$ python3 -q
>>> import numpy as np
>>> np.set_printoptions(precision=3, suppress=True, linewidth=120, sign=" ")
>>> def tidy(a):
...     return np.round(a, 3) + 0
... 
>>> feats = np.load("a.npy")
>>> feats
array([[ 0.933,  0.604, -0.139],
       [-0.119, -0.05 ,  0.01 ],
       [ 0.947,  0.635, -0.149],
       [ 0.617,  0.291, -0.06 ],
       [ 0.686,  0.336, -0.07 ],
       [ 0.686,  0.336, -0.07 ],
       [ 0.933,  0.604, -0.139],
       [-0.617, -0.291,  0.06 ],
       [-0.894, -0.537,  0.119],
       [-0.686, -0.336,  0.07 ],
       [ 0.   ,  0.   ,  0.   ],
       [-0.686, -0.336,  0.07 ]])
>>> # row 5 repeats row 4
>>> Xc = feats - feats.mean(axis=0)
>>> left, sigma, Vh = np.linalg.svd(Xc, full_matrices=False)
>>> (np.sign(left[:, 0]) == np.sign(left[0, 0])).astype(int)
array([ 1,  0,  1,  1,  1,  1,  1,  0,  0,  0,  0,  0])
>>> np.linalg.matrix_rank(Xc)
np.int64(3)
>>> tidy(Vh[0] * np.sign(Vh[0, np.abs(Vh[0]).argmax()]))
array([ 0.863,  0.493, -0.109])
>>> tidy(sigma ** 2 / (sigma ** 2).sum())
array([ 0.996,  0.004,  0.   ])
>>> tidy(Xc.mean(axis=0))
array([ 0.,  0.,  0.])
>>> Xc = feats - feats.mean(axis=0)
>>> evecs = np.linalg.svd(Xc)[2][:2]
>>> B = Xc - Xc @ evecs.T @ evecs
>>> tidy(np.diag(evecs.T @ evecs))
array([ 0.998,  0.919,  0.083])
>>> tidy(np.cov(Xc @ evecs.T, rowvar=False))
array([[ 0.709,  0.   ],
       [ 0.   ,  0.003]])
>>> tidy((Xc @ evecs.T).std(axis=0))
array([ 0.806,  0.049])
>>> J = np.load("out12.npy")
>>> J
array([[ 1,  0,  0],
       [-3,  1,  0],
       [ 3,  3,  1]])
>>> # triangular
>>> np.linalg.matrix_rank(J, rtol=0.1)
np.int64(2)
>>> np.linalg.cond(J) > 100
np.False_
>>> [round(float(x), 3) for x in np.linalg.svd(J, compute_uv=False)[:3]]
[4.77, 2.692, 0.078]
>>> B = J / np.linalg.norm(J, axis=1, keepdims=True)
>>> C2 = B @ B.T
>>> tidy(C2)
array([[ 1.   , -0.949,  0.688],
       [-0.949,  1.   , -0.435],
       [ 0.688, -0.435,  1.   ]])
>>> np.argwhere(np.triu(np.abs(C2) > 0.95, 1))
array([], shape=(0, 2), dtype=int64)
>>> tidy(np.linalg.norm(B, axis=1))
array([ 1.,  1.,  1.])
>>> tidy(C2[0])
array([ 1.   , -0.949,  0.688])
>>> tidy(np.degrees(np.arccos(np.clip(C2[0, 1], -1, 1))))
np.float64(161.565)
>>> W = np.array([[-2, 0, 1, 3, -1, 1], [-3, 0, 1, 1, 3, 1], [0, -1, -2, -1, 0, 1]])
>>> b = np.array([0, 5, 5, 3, -5, -4])
>>> H = np.maximum(feats @ W + b, 0)
>>> (H > 0).astype(int)
array([[ 0,  1,  1,  1,  0,  0],
       [ 1,  1,  1,  1,  0,  0],
       [ 0,  1,  1,  1,  0,  0],
       [ 0,  1,  1,  1,  0,  0],
       [ 0,  1,  1,  1,  0,  0],
       [ 0,  1,  1,  1,  0,  0],
       [ 0,  1,  1,  1,  0,  0],
       [ 1,  1,  1,  1,  0,  0],
       [ 1,  1,  1,  0,  0,  0],
       [ 1,  1,  1,  1,  0,  0],
       [ 0,  1,  1,  1,  0,  0],
       [ 1,  1,  1,  1,  0,  0]])
>>> tidy((H > 0).mean(axis=0))
array([ 0.417,  1.   ,  1.   ,  0.917,  0.   ,  0.   ])
>>> C = np.array([[1, 0, 1], [3, 1, 1], [1, 3, 1], [2, 0, 1], [0, 1, 3], [2, 2, 1]])
>>> (H @ C).round(6).argmax(axis=1)
array([ 0,  0,  0,  0,  0,  0,  0,  0,  0,  0,  0,  0])
>>> W @ C
array([[ 7,  4,  0],
       [ 2,  8,  9],
       [-5, -5, -3]])
